$ ipython --no-banner

In [1]: import numpy as np

In [2]: np.set_printoptions(suppress=True, linewidth=200)

In [3]: other = np.array([[3, 5, 2, 0, 1, 2, 2, 3, 5, 5, 5, 3],
   ...:     [3, 1, 4, 3, 4, 1, 4, 5, 4, 2, 5, 5],
   ...:     [5, 3, 3, 5, 3, 2, 0, 2, 5, 4, 3, 3],
   ...:     [2, 5, 2, 4, 1, 5, 0, 2, 2, 5, 4, 2],
   ...:     [5, 3, 3, 4, 3, 2, 3, 3, 5, 0, 4, 5],
   ...:     [2, 4, 2, 4, 5, 2, 2, 0, 2, 3, 4, 5],
   ...:     [5, 0, 2, 1, 4, 2, 4, 4, 1, 0, 1, 2],
   ...:     [2, 0, 4, 0, 2, 4, 5, 2, 0, 1, 2, 2],
   ...:     [3, 2, 3, 2, 0, 5, 0, 4, 0, 0, 1, 2],
   ...:     [5, 5, 5, 0, 1, 5, 4, 4, 3, 4, 1, 0],
   ...:     [3, 4, 5, 4, 1, 5, 5, 3, 5, 5, 0, 0],
   ...:     [0, 2, 0, 4, 4, 3, 2, 0, 0, 3, 1, 2]])

In [4]: other[-1] = other[0]

In [5]: F = other + 0.1 * np.eye(12)

In [6]: F
Out[6]: 
array([[3.1, 5. , 2. , 0. , 1. , 2. , 2. , 3. , 5. , 5. , 5. , 3. ],
       [3. , 1.1, 4. , 3. , 4. , 1. , 4. , 5. , 4. , 2. , 5. , 5. ],
       [5. , 3. , 3.1, 5. , 3. , 2. , 0. , 2. , 5. , 4. , 3. , 3. ],
       [2. , 5. , 2. , 4.1, 1. , 5. , 0. , 2. , 2. , 5. , 4. , 2. ],
       [5. , 3. , 3. , 4. , 3.1, 2. , 3. , 3. , 5. , 0. , 4. , 5. ],
       [2. , 4. , 2. , 4. , 5. , 2.1, 2. , 0. , 2. , 3. , 4. , 5. ],
       [5. , 0. , 2. , 1. , 4. , 2. , 4.1, 4. , 1. , 0. , 1. , 2. ],
       [2. , 0. , 4. , 0. , 2. , 4. , 5. , 2.1, 0. , 1. , 2. , 2. ],
       [3. , 2. , 3. , 2. , 0. , 5. , 0. , 4. , 0.1, 0. , 1. , 2. ],
       [5. , 5. , 5. , 0. , 1. , 5. , 4. , 4. , 3. , 4.1, 1. , 0. ],
       [3. , 4. , 5. , 4. , 1. , 5. , 5. , 3. , 5. , 5. , 0.1, 0. ],
       [3. , 5. , 2. , 0. , 1. , 2. , 2. , 3. , 5. , 5. , 5. , 3.1]])

In [7]: C2 = F.T @ F

In [8]: np.diag(C2)
Out[8]: array([157.61, 155.21, 129.61, 103.81,  84.61, 141.41, 119.81, 121.41, 159.01, 146.81, 139.01, 118.61])

In [9]: np.round(np.trace(C2), 2), (F ** 2).sum()
Out[9]: (np.float64(1576.92), np.float64(1576.92))

In [10]: np.linalg.matrix_rank(C2)
Out[10]: np.int64(12)

In [11]: np.round(np.sort(np.abs(np.linalg.eigvals(F))), 2)
Out[11]: array([ 0.1 ,  0.13,  2.22,  2.56,  2.98,  2.98,  4.53,  4.87,  4.87,  5.21,  5.21, 34.14])

In [12]: np.allclose(F @ F.T, F.T @ F)
Out[12]: False

In [13]: arr = np.load("sample5.npy")

In [14]: arr.round(2)
Out[14]: 
array([[ 1.  ,  0.  ,  0.  ,  0.  ,  0.  ,  0.  ,  0.  ,  0.  ,  0.  ,  0.  ,  0.  ,  0.  ,  0.  ],
       [ 0.  ,  1.  ,  0.  ,  0.  ,  0.  ,  0.  ,  0.  ,  0.  ,  0.  ,  0.  ,  0.  ,  0.  ,  0.  ],
       [ 0.  ,  0.  ,  1.  ,  0.  ,  0.  ,  0.  ,  0.  ,  0.  ,  0.  ,  0.  ,  0.  ,  0.  ,  0.  ],
       [ 0.  ,  0.  ,  0.  ,  1.  ,  0.  ,  0.  ,  0.  ,  0.  ,  0.  ,  0.  ,  0.  ,  0.  ,  0.  ],
       [ 0.  ,  0.  ,  0.  ,  0.  ,  1.  ,  0.  ,  0.  ,  0.  ,  0.  ,  0.  ,  0.  ,  0.  ,  0.  ],
       [ 0.  ,  0.  ,  0.  ,  0.  ,  0.  ,  1.  ,  0.  ,  0.  ,  0.  ,  0.  ,  0.  ,  0.  ,  0.  ],
       [ 0.  ,  0.  ,  0.  ,  0.  ,  0.  ,  0.  ,  1.  ,  0.  ,  0.  ,  0.  ,  0.  ,  0.  ,  0.  ],
       [ 0.  ,  0.  ,  0.  ,  0.  ,  0.  ,  0.  ,  0.  ,  1.  ,  0.  ,  0.  ,  0.  ,  0.  ,  0.  ],
       [ 0.  ,  0.  ,  0.  ,  0.  ,  0.  ,  0.  ,  0.  ,  0.  ,  0.5 , -0.87,  0.  ,  0.  ,  0.  ],
       [ 0.  ,  0.  ,  0.  ,  0.  ,  0.  ,  0.  ,  0.  ,  0.  ,  0.87,  0.5 ,  0.  ,  0.  ,  0.  ],
       [ 0.  ,  0.  ,  0.  ,  0.  ,  0.  ,  0.  ,  0.  ,  0.  ,  0.  ,  0.  ,  1.  ,  0.  ,  0.  ],
       [ 0.  ,  0.  ,  0.  ,  0.  ,  0.  ,  0.  ,  0.  ,  0.  ,  0.  ,  0.  ,  0.  ,  1.  ,  0.  ],
       [ 0.  ,  0.  ,  0.  ,  0.  ,  0.  ,  0.  ,  0.  ,  0.  ,  0.  ,  0.  ,  0.  ,  0.  ,  1.  ]])

In [15]: T = np.stack([arr, 3 * arr, arr[::-1]])

In [16]: T.shape
Out[16]: (3, 13, 13)

In [17]: (T @ arr.T).shape
Out[17]: (3, 13, 13)

In [18]: np.linalg.matrix_rank(T.reshape(3, -1))
Out[18]: np.int64(2)

In [19]: x = np.array([0, 2, 2, 0, -2, 2, -2, 0, 0, 0, 2, -2, 2])

In [20]: h = np.maximum(arr @ x, 0)

In [21]: np.maximum(arr @ x, 0) - np.maximum(-arr @ x, 0)
Out[21]: array([ 0.,  2.,  2.,  0., -2.,  2., -2.,  0.,  0.,  0.,  2., -2.,  2.])

In [22]: np.round(np.tanh(arr @ x), 2)
Out[22]: array([ 0.  ,  0.96,  0.96,  0.  , -0.96,  0.96, -0.96,  0.  ,  0.  ,  0.  ,  0.96, -0.96,  0.96])

In [23]: other = arr / np.sqrt((arr ** 2).mean(axis=1, keepdims=True))

In [24]: np.linalg.matrix_rank(other) == np.linalg.matrix_rank(arr)
Out[24]: np.True_

In [25]: np.round(np.linalg.norm(other, axis=1), 2)
Out[25]: array([3.61, 3.61, 3.61, 3.61, 3.61, 3.61, 3.61, 3.61, 3.61, 3.61, 3.61, 3.61, 3.61])

In [26]: other = np.array([[-3, 2, -3, 2], [3, -3, -1, -3], [1, -3, -3, -1], [1, 3, 3, -1]])

In [27]: C = np.array([[-1, 3, -1, 0], [1, 2, -3, -2], [-1, -3, 0, 1], [-1, -2, -1, 1]])

In [28]: M = np.block([[other, np.zeros((4, 4))], [np.zeros((4, 4)), C]])

In [29]: M
Out[29]: 
array([[-3.,  2., -3.,  2.,  0.,  0.,  0.,  0.],
       [ 3., -3., -1., -3.,  0.,  0.,  0.,  0.],
       [ 1., -3., -3., -1.,  0.,  0.,  0.,  0.],
       [ 1.,  3.,  3., -1.,  0.,  0.,  0.,  0.],
       [ 0.,  0.,  0.,  0., -1.,  3., -1.,  0.],
       [ 0.,  0.,  0.,  0.,  1.,  2., -3., -2.],
       [ 0.,  0.,  0.,  0., -1., -3.,  0.,  1.],
       [ 0.,  0.,  0.,  0., -1., -2., -1.,  1.]])

In [30]: t = np.radians(72)

In [31]: r_ = np.eye(8)

In [32]: r_[2, 2] = r_[1, 1] = np.cos(t)

In [33]: r_[2, 1], r_[1, 2] = -np.sin(t), np.sin(t)

In [34]: r_.round(2)
Out[34]: 
array([[ 1.  ,  0.  ,  0.  ,  0.  ,  0.  ,  0.  ,  0.  ,  0.  ],
       [ 0.  ,  0.31,  0.95,  0.  ,  0.  ,  0.  ,  0.  ,  0.  ],
       [ 0.  , -0.95,  0.31,  0.  ,  0.  ,  0.  ,  0.  ,  0.  ],
       [ 0.  ,  0.  ,  0.  ,  1.  ,  0.  ,  0.  ,  0.  ,  0.  ],
       [ 0.  ,  0.  ,  0.  ,  0.  ,  1.  ,  0.  ,  0.  ,  0.  ],
       [ 0.  ,  0.  ,  0.  ,  0.  ,  0.  ,  1.  ,  0.  ,  0.  ],
       [ 0.  ,  0.  ,  0.  ,  0.  ,  0.  ,  0.  ,  1.  ,  0.  ],
       [ 0.  ,  0.  ,  0.  ,  0.  ,  0.  ,  0.  ,  0.  ,  1.  ]])

In [35]: other = M @ r_.T

In [36]: np.round(np.linalg.svd(M, compute_uv=False), 2), np.round(np.linalg.svd(other, compute_uv=False), 2)
Out[36]: 
(array([7.36, 6.04, 5.8 , 2.91, 2.2 , 1.82, 0.24, 0.15]),
 array([7.36, 6.04, 5.8 , 2.91, 2.2 , 1.82, 0.24, 0.15]))

In [37]: np.allclose(M @ M.T, other @ other.T)
Out[37]: True
